$ python -q
>>> import numpy as np
>>> import numpy.linalg as la
>>> np.set_printoptions(precision=2, suppress=True, linewidth=140, legacy="1.25")
>>> rd = lambda a: np.round(a, 2) + 0
>>> M = np.maximum(np.array([[2, 0],
...     [0, 1],
...     [2, 1],
...     [1, 0],
...     [0, 3],
...     [0, 1],
...     [1, 2],
...     [0, 1],
...     [3, 2],
...     [3, 2],
...     [0, 0],
...     [3, 3],
...     [1, 1],
...     [2, 3],
...     [0, 2],
...     [0, 2],
...     [1, 0],
...     [3, 2],
...     [1, 3],
...     [1, 0],
...     [0, 2],
...     [1, 1],
...     [1, 2],
...     [2, 2],
...     [3, 2],
...     [0, 3],
...     [0, 0],
...     [0, 0],
...     [1, 3],
...     [2, 2],
...     [0, 0]]) @ np.array([[3, 0, -3], [-5, 3, -5]]) + np.array([-5, 0, -2]), 0)
>>> M
array([[1, 0, 0],
       [0, 3, 0],
       [0, 3, 0],
       [0, 0, 0],
       [0, 9, 0],
       [0, 3, 0],
       [0, 6, 0],
       [0, 3, 0],
       [0, 6, 0],
       [0, 6, 0],
       [0, 0, 0],
       [0, 9, 0],
       [0, 3, 0],
       [0, 9, 0],
       [0, 6, 0],
       [0, 6, 0],
       [0, 0, 0],
       [0, 6, 0],
       [0, 9, 0],
       [0, 0, 0],
       [0, 6, 0],
       [0, 3, 0],
       [0, 6, 0],
       [0, 6, 0],
       [0, 6, 0],
       [0, 9, 0],
       [0, 0, 0],
       [0, 0, 0],
       [0, 9, 0],
       [0, 6, 0],
       [0, 0, 0]])
>>> rd(la.norm(M, axis=0))
array([ 1.  , 30.59,  0.  ])
>>> rd(la.pinv(M))
array([[1.  , 0.  , 0.  , 0.  , 0.  , 0.  , 0.  , 0.  , 0.  , 0.  , 0.  , 0.  , 0.  , 0.  , 0.  , 0.  , 0.  , 0.  , 0.  , 0.  , 0.  ,
        0.  , 0.  , 0.  , 0.  , 0.  , 0.  , 0.  , 0.  , 0.  , 0.  ],
       [0.  , 0.  , 0.  , 0.  , 0.01, 0.  , 0.01, 0.  , 0.01, 0.01, 0.  , 0.01, 0.  , 0.01, 0.01, 0.01, 0.  , 0.01, 0.01, 0.  , 0.01,
        0.  , 0.01, 0.01, 0.01, 0.01, 0.  , 0.  , 0.01, 0.01, 0.  ],
       [0.  , 0.  , 0.  , 0.  , 0.  , 0.  , 0.  , 0.  , 0.  , 0.  , 0.  , 0.  , 0.  , 0.  , 0.  , 0.  , 0.  , 0.  , 0.  , 0.  , 0.  ,
        0.  , 0.  , 0.  , 0.  , 0.  , 0.  , 0.  , 0.  , 0.  , 0.  ]])
>>> M[:, 1] @ M[:, 2]
0
>>> Uu, sv, VT = la.svd(M)
>>> evecs = VT[:(sv > 1e-8).sum()]
>>> rng = np.random.default_rng(41415)
>>> vec = M[24] + -2 * M[5] + rng.integers(2) * np.eye(3)[1]
>>> vec
array([0., 0., 0.])
>>> np.allclose(evecs.T @ evecs @ vec, vec)
True
